% python3 -q
>>> import numpy as np
>>> np.set_printoptions(suppress=True, linewidth=100)
>>> F = np.load("layer15.npy")
>>> F
array([[6., 5., 0., 0., 0., 0.],
       [5., 6., 0., 0., 0., 0.],
       [0., 0., 6., 5., 5., 5.],
       [0., 0., 5., 6., 5., 5.],
       [0., 0., 5., 5., 6., 5.],
       [0., 0., 5., 5., 5., 6.]])
>>> round(np.log10(np.linalg.cond(F)))
1
>>> np.linalg.matrix_rank(F, rtol=0.1)
np.int64(2)
>>> [round(float(x), 2) for x in np.linalg.svd(F, compute_uv=False)[:3]]
[21.0, 11.0, 1.0]
>>> left, sig, Vt = np.linalg.svd(F)
>>> np.argmax(sig[:-1] / (sig[1:] + 1e-6)) + 1
np.int64(2)
>>> sig.round(2)
array([21., 11.,  1.,  1.,  1.,  1.])
>>> B = left[:, :2] @ np.diag(sig[:2]) @ Vt[:2]
>>> np.linalg.matrix_rank(B)
np.int64(2)
>>> np.round(np.linalg.norm(F - B) / np.linalg.norm(F), 2)
np.float64(0.08)
>>> np.round(np.linalg.norm(F - B, 2), 2), sig[2]
(np.float64(1.0), np.float64(1.0))
>>> np.linalg.matrix_rank(F, rtol=0.05)
np.int64(2)
>>> B.round(2)
array([[5.5 , 5.5 , 0.  , 0.  , 0.  , 0.  ],
       [5.5 , 5.5 , 0.  , 0.  , 0.  , 0.  ],
       [0.  , 0.  , 5.25, 5.25, 5.25, 5.25],
       [0.  , 0.  , 5.25, 5.25, 5.25, 5.25],
       [0.  , 0.  , 5.25, 5.25, 5.25, 5.25],
       [0.  , 0.  , 5.25, 5.25, 5.25, 5.25]])
>>> np.abs(F - B).max()
np.float64(0.75)
>>> left, sig, Vt = np.linalg.svd(B, full_matrices=False)
>>> np.round(sig / sig[0], 2) + 0
array([1.  , 0.52, 0.  , 0.  , 0.  , 0.  ])
>>> sig.round(2) + 0
array([21., 11.,  0.,  0.,  0.,  0.])
>>> np.round(np.cumsum(sig ** 2) / np.sum(sig ** 2), 2)
array([0.78, 1.  , 1.  , 1.  , 1.  , 1.  ])
>>> np.allclose(left * sig @ Vt, B)
True
>>> np.round(Vt @ Vt.T, 2) + 0
array([[1., 0., 0., 0., 0., 0.],
       [0., 1., 0., 0., 0., 0.],
       [0., 0., 1., 0., 0., 0.],
       [0., 0., 0., 1., 0., 0.],
       [0., 0., 0., 0., 1., 0.],
       [0., 0., 0., 0., 0., 1.]])
>>> np.round(np.abs(Vt[0]), 2)
array([0. , 0. , 0.5, 0.5, 0.5, 0.5])
>>> round(np.sqrt((sig ** 2).sum()), 2), round(np.linalg.norm(B), 2)
(np.float64(23.71), np.float64(23.71))
>>> F @ F
array([[ 61.,  60.,   0.,   0.,   0.,   0.],
       [ 60.,  61.,   0.,   0.,   0.,   0.],
       [  0.,   0., 111., 110., 110., 110.],
       [  0.,   0., 110., 111., 110., 110.],
       [  0.,   0., 110., 110., 111., 110.],
       [  0.,   0., 110., 110., 110., 111.]])
>>> round(float(np.linalg.det(F)), 2)
231.0
>>> (F != 0).astype(int)
array([[1, 1, 0, 0, 0, 0],
       [1, 1, 0, 0, 0, 0],
       [0, 0, 1, 1, 1, 1],
       [0, 0, 1, 1, 1, 1],
       [0, 0, 1, 1, 1, 1],
       [0, 0, 1, 1, 1, 1]])
>>> np.round(np.sort(np.linalg.eigvals(F).real), 2)
array([ 1.,  1.,  1.,  1., 11., 21.])
>>> data = np.loadtxt("arr.csv", delimiter=",")
>>> data
array([[1.  , 0.2 , 0.04, 0.01, 0.  , 0.  , 0.  , 0.  , 0.  ],
       [0.2 , 1.  , 0.2 , 0.04, 0.01, 0.  , 0.  , 0.  , 0.  ],
       [0.04, 0.2 , 1.  , 0.2 , 0.04, 0.01, 0.  , 0.  , 0.  ],
       [0.01, 0.04, 0.2 , 1.  , 0.2 , 0.04, 0.01, 0.  , 0.  ],
       [0.  , 0.01, 0.04, 0.2 , 1.  , 0.2 , 0.04, 0.01, 0.  ],
       [0.  , 0.  , 0.01, 0.04, 0.2 , 1.  , 0.2 , 0.04, 0.01],
       [0.  , 0.  , 0.  , 0.01, 0.04, 0.2 , 1.  , 0.2 , 0.04],
       [0.  , 0.  , 0.  , 0.  , 0.01, 0.04, 0.2 , 1.  , 0.2 ],
       [0.  , 0.  , 0.  , 0.  , 0.  , 0.01, 0.04, 0.2 , 1.  ]])
>>> L = np.linalg.cholesky(data)
>>> data / np.sqrt(np.outer(np.diag(data), np.diag(data)))
array([[1.  , 0.2 , 0.04, 0.01, 0.  , 0.  , 0.  , 0.  , 0.  ],
       [0.2 , 1.  , 0.2 , 0.04, 0.01, 0.  , 0.  , 0.  , 0.  ],
       [0.04, 0.2 , 1.  , 0.2 , 0.04, 0.01, 0.  , 0.  , 0.  ],
       [0.01, 0.04, 0.2 , 1.  , 0.2 , 0.04, 0.01, 0.  , 0.  ],
       [0.  , 0.01, 0.04, 0.2 , 1.  , 0.2 , 0.04, 0.01, 0.  ],
       [0.  , 0.  , 0.01, 0.04, 0.2 , 1.  , 0.2 , 0.04, 0.01],
       [0.  , 0.  , 0.  , 0.01, 0.04, 0.2 , 1.  , 0.2 , 0.04],
       [0.  , 0.  , 0.  , 0.  , 0.01, 0.04, 0.2 , 1.  , 0.2 ],
       [0.  , 0.  , 0.  , 0.  , 0.  , 0.01, 0.04, 0.2 , 1.  ]])
>>> round(float(np.prod(np.diag(L)) ** 2), 2), round(float(np.linalg.det(data)), 2)
(0.72, 0.72)
>>> r0, v = data[7], data[4]
>>> round(r0 @ r0, 2)
np.float64(1.08)
>>> pr = (r0 @ v) / (r0 @ r0) * r0
>>> (v - pr) @ r0
np.float64(0.0)
>>> np.round(np.linalg.norm(r0 + v) ** 2 + np.linalg.norm(r0 - v) ** 2, 2)
np.float64(4.33)
>>> np.linalg.matrix_rank(np.outer(r0, v))
np.int64(1)
>>> pr.round(2) + 0
array([0.  , 0.  , 0.  , 0.  , 0.  , 0.  , 0.01, 0.03, 0.01])
>>> data.shape
(9, 9)
>>> data.sum(axis=0)
array([1.25, 1.45, 1.49, 1.5 , 1.5 , 1.5 , 1.49, 1.45, 1.25])
>>> data.sum(axis=1)
array([1.25, 1.45, 1.49, 1.5 , 1.5 , 1.5 , 1.49, 1.45, 1.25])
>>> np.round(np.linalg.norm(data), 2)
np.float64(3.11)
>>> np.diff(data, axis=0)
array([[-0.8 ,  0.8 ,  0.16,  0.03,  0.01,  0.  ,  0.  ,  0.  ,  0.  ],
       [-0.16, -0.8 ,  0.8 ,  0.16,  0.03,  0.01,  0.  ,  0.  ,  0.  ],
       [-0.03, -0.16, -0.8 ,  0.8 ,  0.16,  0.03,  0.01,  0.  ,  0.  ],
       [-0.01, -0.03, -0.16, -0.8 ,  0.8 ,  0.16,  0.03,  0.01,  0.  ],
       [ 0.  , -0.01, -0.03, -0.16, -0.8 ,  0.8 ,  0.16,  0.03,  0.01],
       [ 0.  ,  0.  , -0.01, -0.03, -0.16, -0.8 ,  0.8 ,  0.16,  0.03],
       [ 0.  ,  0.  ,  0.  , -0.01, -0.03, -0.16, -0.8 ,  0.8 ,  0.16],
       [ 0.  ,  0.  ,  0.  ,  0.  , -0.01, -0.03, -0.16, -0.8 ,  0.8 ]])
>>> np.linalg.matrix_rank(data)
np.int64(9)
>>> np.unravel_index(np.abs(data).argmax(), data.shape)
(np.int64(0), np.int64(0))
>>> np.round(np.linalg.svd(data, compute_uv=False), 2)
array([1.46, 1.35, 1.21, 1.06, 0.94, 0.84, 0.76, 0.71, 0.67])
>>> data - data[0]
array([[ 0.  ,  0.  ,  0.  ,  0.  ,  0.  ,  0.  ,  0.  ,  0.  ,  0.  ],
       [-0.8 ,  0.8 ,  0.16,  0.03,  0.01,  0.  ,  0.  ,  0.  ,  0.  ],
       [-0.96,  0.  ,  0.96,  0.19,  0.04,  0.01,  0.  ,  0.  ,  0.  ],
       [-0.99, -0.16,  0.16,  0.99,  0.2 ,  0.04,  0.01,  0.  ,  0.  ],
       [-1.  , -0.19,  0.  ,  0.19,  1.  ,  0.2 ,  0.04,  0.01,  0.  ],
       [-1.  , -0.2 , -0.03,  0.03,  0.2 ,  1.  ,  0.2 ,  0.04,  0.01],
       [-1.  , -0.2 , -0.04,  0.  ,  0.04,  0.2 ,  1.  ,  0.2 ,  0.04],
       [-1.  , -0.2 , -0.04, -0.01,  0.01,  0.04,  0.2 ,  1.  ,  0.2 ],
       [-1.  , -0.2 , -0.04, -0.01,  0.  ,  0.01,  0.04,  0.2 ,  1.  ]])
>>> np.abs(data).max()
np.float64(1.0)
>>> np.round(data.mean(axis=0), 2)
array([0.14, 0.16, 0.17, 0.17, 0.17, 0.17, 0.17, 0.16, 0.14])
>>> m1 = np.loadtxt("a.csv", delimiter=",")
>>> m1
array([[-2.4, -1.1, -1.8,  0.4, -1.5,  1.7,  0.1,  0.3, -0.4,  2.2,  0. ],
       [-1.8,  0. , -1. ,  0. ,  0.3, -0.3, -0.6, -2.2,  0.2, -0.7,  0.5],
       [ 1.4, -2. ,  0.5, -0.9, -0.1,  0.1, -0.2, -1.2,  0.6,  0.6,  2.7],
       [-2.5, -8. , -2. ,  0.5, 10. ,  3. ,  4.5,  4. , 11. ,  1. , -1. ],
       [ 0.4,  0.7,  1.2, -1.1, -0.1,  1.6, -0.5,  0.3, -0.3, -1.4,  0.3],
       [-0.2,  0.3, -0.1, -1. ,  2.7,  0.4, -0.8, -0.7,  1.4, -0.2,  0.2],
       [ 1.8, -1. ,  1.8,  1. ,  0.8, -0.3,  0.7, -0.4,  2. ,  0. ,  0.1],
       [-0.8,  1.5, -0.9,  1.1,  0.7, -0.1,  0.6, -0.6,  0.3,  0.9,  1.4],
       [ 1. ,  2.1, -1. ,  0. , -0.6,  0.1,  0.7,  0.6,  0.1,  0.1,  0. ],
       [-1.4, -0.1,  1.1,  1.7, -1.2, -0.3, -1.7,  0.3, -1.1,  0.3,  0.4],
       [-0.5, -0.8,  0.8,  0.6, -2. ,  0. , -1.7,  0.9,  2.2, -0.8, -1. ],
       [ 1.5,  0.1, -0.7,  1.2,  0.2, -0.1,  0. , -0.1,  0.5,  0.9, -1.4],
       [ 1.4, -1.4, -1.1,  0.1, -0.3,  1.2, -0.3, -0.1,  0.2,  1.5, -1.3],
       [-1.3,  0.9,  0.2,  0.7,  0.6,  0.5,  1.1,  0.2, -0.9, -0.7,  0.6],
       [ 0.4, -0.5, -2.3,  1.9, -2.1,  0.5, -1.7,  0.8,  0.9, -0.3, -1.2],
       [-0.2, -1.7, -0.4,  0.1, -2.1,  0.6, -1.4, -0.7, -0.3, -1.5, -1.2],
       [-0.4, -1.8,  1.6, -1.7,  1.5, -1.2, -1.8, -0.2, -1.3,  0.7, -0.2],
       [ 1. ,  0.2, -0.1,  0.2, -0.1,  0.4,  0.7,  0.3, -0.4, -0.3, -1.7],
       [-1.2,  1.2,  1.5,  1. ,  0.5, -0.4, -0.9, -0.8, -0.1,  0.9, -1.2],
       [ 0.8, -0.2,  0.8,  0.7,  1.1,  1.4,  0.3,  0.7, -0.9,  0. , -0.6],
       [-0.4, -0.2, -0.9,  0.1, -1.5, -0.5,  0.4, -1. ,  1. , -0.5,  0. ],
       [ 0.6, -0.2,  0.2, -0.2,  1.1, -1.1,  0.3, -0.1, -0.6, -0.2, -0.3],
       [-1.5, -1.2,  1.5,  0.6,  0.3, -1.1,  0.8,  0.1, -0.3, -0.1, -0.2],
       [ 1.8,  1.1, -0.8,  0.5, -0.9,  0. , -2.2, -1.3, -0.7, -1. , -1.1],
       [-0.2, -0.2, -1.9, -1. ,  1. , -0.9,  0.3,  0.3,  0.6,  0.4,  0.9],
       [-2. ,  0.5,  0.8, -0.1, -0.5, -1.6, -0.7,  2.2, -0.8,  0.6,  0.1],
       [ 1.1, -0.2,  0.1,  2.2,  0.1, -0.6, -1. ,  1.8,  0.8, -0.6, -0.6],
       [ 0.3,  0.5, -0.3, -0.4,  0.5,  0.2, -1.9, -1.3, -0.2,  2.4,  0.5],
       [ 0.1, -0.5,  0.6,  0. ,  0.6,  0.5, -0.4,  0.6, -0.3,  2. , -0.2],
       [-0.2, -0.8, -1.4, -0.9,  1. , -0.8, -0.1, -1.5,  0.6,  0.1,  1.1],
       [ 0.5, -0.8,  1.8,  1.1,  0. , -0.3,  2.1,  0.2, -0.1,  1.8,  1.9],
       [-0.8,  1.4,  2.1, -1.3, -0.2, -0.5, -0.2, -0.1, -0.2, -2.2, -2.2]])
>>> Xc = m1 - m1.mean(axis=0)
>>> evecs = np.linalg.svd(Xc)[2][:1]
>>> B = Xc - Xc @ evecs.T @ evecs
>>> np.round(np.cov(Xc @ evecs.T, rowvar=False), 2)
np.float64(11.5)
>>> x0 = np.array([1, 2, 1, 0, 0, 2, 1, 3, -1, -1, -3])
>>> target = m1 @ x0
>>> coef, lr = np.zeros(11), 1 / np.linalg.norm(m1, 2) ** 2
>>> for i in range(3):
...     coef -= lr * m1.T @ (m1 @ coef - target)
...     if i % 1 == 0: print(i, round(np.linalg.norm(m1 @ coef - target), 2))
... 
0 30.99
1 27.29
2 24.12
>>> round(np.linalg.cond(m1), 2)
np.float64(5.89)
>>> coef.round(2)
array([ 0.36,  0.71,  0.43,  0.25, -0.27,  0.32,  0.14,  0.78, -0.34, -0.56, -1.01])
>>> d = np.linalg.norm(m1[:, None] - m1[None], axis=-1)
>>> d.shape
(32, 32)
>>> np.unravel_index(d.round(6).argmax(), d.shape)
(np.int64(3), np.int64(23))
>>> np.linalg.matrix_rank(d ** 2)
np.int64(13)
>>> d[:5, :5].round(2)
array([[ 0.  ,  5.04,  6.32, 18.63,  6.14],
       [ 5.04,  0.  ,  5.05, 18.89,  4.71],
       [ 6.32,  5.05,  0.  , 18.47,  4.9 ],
       [18.63, 18.89, 18.47,  0.  , 19.36],
       [ 6.14,  4.71,  4.9 , 19.36,  0.  ]])
>>> (d + 1e9 * np.eye(32)).round(6).argmin(axis=1)
array([28, 29, 29,  5, 19, 29, 11, 13, 17, 18, 15, 17, 11,  7, 15, 20, 21, 11,  9, 17,  1, 17, 21,
       11, 29,  9, 11, 28, 19, 24, 28,  4])
>>> d[30].round(6).argsort(kind="stable")[:4]
array([30, 28, 22,  6])
>>> proj = m1 @ np.linalg.solve(m1.T @ m1, m1.T)
>>> np.linalg.matrix_rank(np.eye(32) - proj)
np.int64(21)
>>> np.allclose(proj @ proj, proj)
True
>>> np.round(np.linalg.eigvalsh(proj), 2) + 0
array([0., 0., 0., 0., 0., 0., 0., 0., 0., 0., 0., 0., 0., 0., 0., 0., 0., 0., 0., 0., 0., 1., 1.,
       1., 1., 1., 1., 1., 1., 1., 1., 1.])
>>> round(np.trace(proj), 2)
np.float64(11.0)
>>> W0 = np.loadtxt("data.csv", delimiter=",")
>>> W0
array([[-0.66, -2.5 , -0.23, -5.37, -5.82, -1.94, -4.13,  1.89,  2.88,  1.17,  1.43, -1.03,  0.71],
       [ 0.33,  0.38,  0.12,  0.4 ,  0.07, -0.25,  0.18,  0.14, -0.1 , -0.1 ,  0.32, -0.15,  0.22],
       [-0.27, -0.89,  0.56, -1.84, -1.9 , -0.14, -0.8 ,  0.41,  0.87, -0.03,  0.53, -0.52,  0.45],
       [-0.33, -0.41,  0.11, -0.01, -0.07, -0.05,  0.27, -0.08, -0.76,  0.2 ,  0.14,  0.14, -0.22],
       [ 0.07, -0.34, -0.29, -0.32,  0.05, -0.23, -0.16, -0.27, -0.12,  0.02,  0.21,  0.22, -0.56],
       [ 0.36,  0.47,  0.78,  1.51,  2.38,  0.61,  1.08, -0.76, -1.11, -0.52, -0.56,  0.38, -0.08],
       [ 0.14,  2.76,  0.19,  5.28,  5.21,  1.25,  3.77, -2.19, -2.65, -1.48, -1.46,  0.6 , -0.72],
       [ 0.84,  2.77, -0.23,  5.05,  5.7 ,  1.47,  4.47, -2.11, -3.  , -1.02, -1.47,  0.72, -0.98],
       [ 0.36, -0.16,  0.1 ,  0.54,  0.1 ,  0.02, -0.99, -0.12,  0.08,  0.37, -0.29, -0.3 ,  0.08],
       [-0.32, -2.68,  0.55, -5.52, -5.34, -1.56, -4.6 ,  1.78,  2.89,  0.7 ,  1.43, -0.91,  0.95],
       [-0.26, -1.32, -0.59, -3.52, -4.23, -1.38, -3.17,  1.86,  2.04,  0.79,  1.03, -0.11,  0.68],
       [ 0.23,  1.83, -0.04,  3.95,  3.84,  1.09,  2.84, -1.65, -1.34, -0.46, -1.15,  0.65, -0.34],
       [ 0.52,  0.83, -0.54,  1.86,  1.93,  0.8 ,  1.32, -0.76, -0.87, -0.15, -1.03,  0.25, -0.23],
       [-0.42,  0.62,  0.04, -0.51, -0.14,  0.38, -0.24,  0.58,  0.16, -0.25,  0.08,  0.8 , -0.12],
       [-0.09,  1.96,  0.08,  3.57,  3.41,  0.62,  2.6 , -1.53, -2.3 , -0.75, -0.69,  0.37, -0.51],
       [ 1.1 ,  2.64, -0.28,  4.68,  6.03,  1.21,  4.87, -2.07, -2.27, -1.13, -1.6 ,  0.81, -0.65],
       [-0.15,  0.11,  0.62, -0.3 ,  0.13,  0.13,  0.  , -0.21,  0.14,  0.55, -0.38, -0.08, -0.55],
       [ 0.26,  1.73, -0.45,  4.02,  3.86,  0.71,  2.68, -0.94, -1.71, -0.68, -0.86,  1.  , -0.21],
       [-0.38, -1.23, -0.32, -2.1 , -1.77, -0.51, -1.39,  0.93,  1.17,  0.19,  0.93, -0.19,  0.58]])
>>> B = np.c_[W0[:, :5] @ np.array([[-1, 0, -2, 2, 1],
...     [-3, 2, 1, 1, -3],
...     [1, 3, 0, -3, 1],
...     [0, 1, 0, -2, -1],
...     [-1, 2, -2, -1, -2]]), np.array([2, 2, 0, 2, 0, -2, -2, 1, 2, 0, 0, 1, 1, -2, -1, 2, 2, 2, 1])]
>>> B.round(2)
array([[ 13.75, -22.7 ,  10.46,  13.43,  23.62,   2.  ],
       [ -1.42,   1.66,  -0.42,  -0.19,  -1.23,   2.  ],
       [  5.4 ,  -5.74,   3.45,   2.47,   8.6 ,   0.  ],
       [  1.74,  -0.64,   0.39,  -1.31,   1.16,   2.  ],
       [  0.61,  -1.77,  -0.58,   1.26,   1.02,   0.  ],
       [ -3.37,   9.55,  -5.01,  -6.55,  -6.54,  -2.  ],
       [-13.44,  21.79,  -7.94, -13.3 , -23.65,  -2.  ],
       [-15.08,  21.3 , -10.31, -10.66, -24.15,   1.  ],
       [  0.12,   0.72,  -1.08,  -0.92,   0.2 ,   2.  ],
       [ 14.25, -19.91,   8.64,  11.41,  24.47,   0.  ],
       [  7.86, -16.39,   7.66,  11.2 ,  15.09,   0.  ],
       [ -9.6 ,  15.17,  -6.31,  -9.33, -16.93,   1.  ],
       [ -5.48,   5.76,  -4.07,  -2.16,  -8.23,   1.  ],
       [ -1.26,   0.57,   1.74,   0.82,  -1.45,  -2.  ],
       [ -9.12,  14.55,  -4.68,  -9.01, -16.28,  -1.  ],
       [-15.33,  21.18, -11.62,  -9.71, -23.84,   2.  ],
       [  0.31,   2.04,   0.15,  -1.58,   0.18,   2.  ],
       [ -9.76,  13.85,  -6.51,  -8.3 , -17.12,   2.  ],
       [  5.52,  -9.06,   3.07,   4.94,   8.63,   1.  ]])
>>> np.linalg.matrix_rank(B)
np.int64(6)
>>> np.round(np.linalg.norm(np.linalg.qr(W0)[0].T @ B, axis=0) ** 2 / ((B ** 2).sum(axis=0) + 1e-12), 2)
array([1.  , 1.  , 1.  , 1.  , 1.  , 0.66])
>>> np.round(np.linalg.lstsq(W0, B[:, 0])[0], 2) + 0
array([-1., -3.,  1.,  0., -1.,  0.,  0.,  0.,  0.,  0.,  0.,  0.,  0.])
>>> np.linalg.matrix_rank(np.c_[W0, B])
np.int64(14)
>>> np.round(np.linalg.norm(B - W0 @ np.linalg.lstsq(W0, B)[0], axis=0), 2) + 0
array([0. , 0. , 0. , 0. , 0. , 3.9])
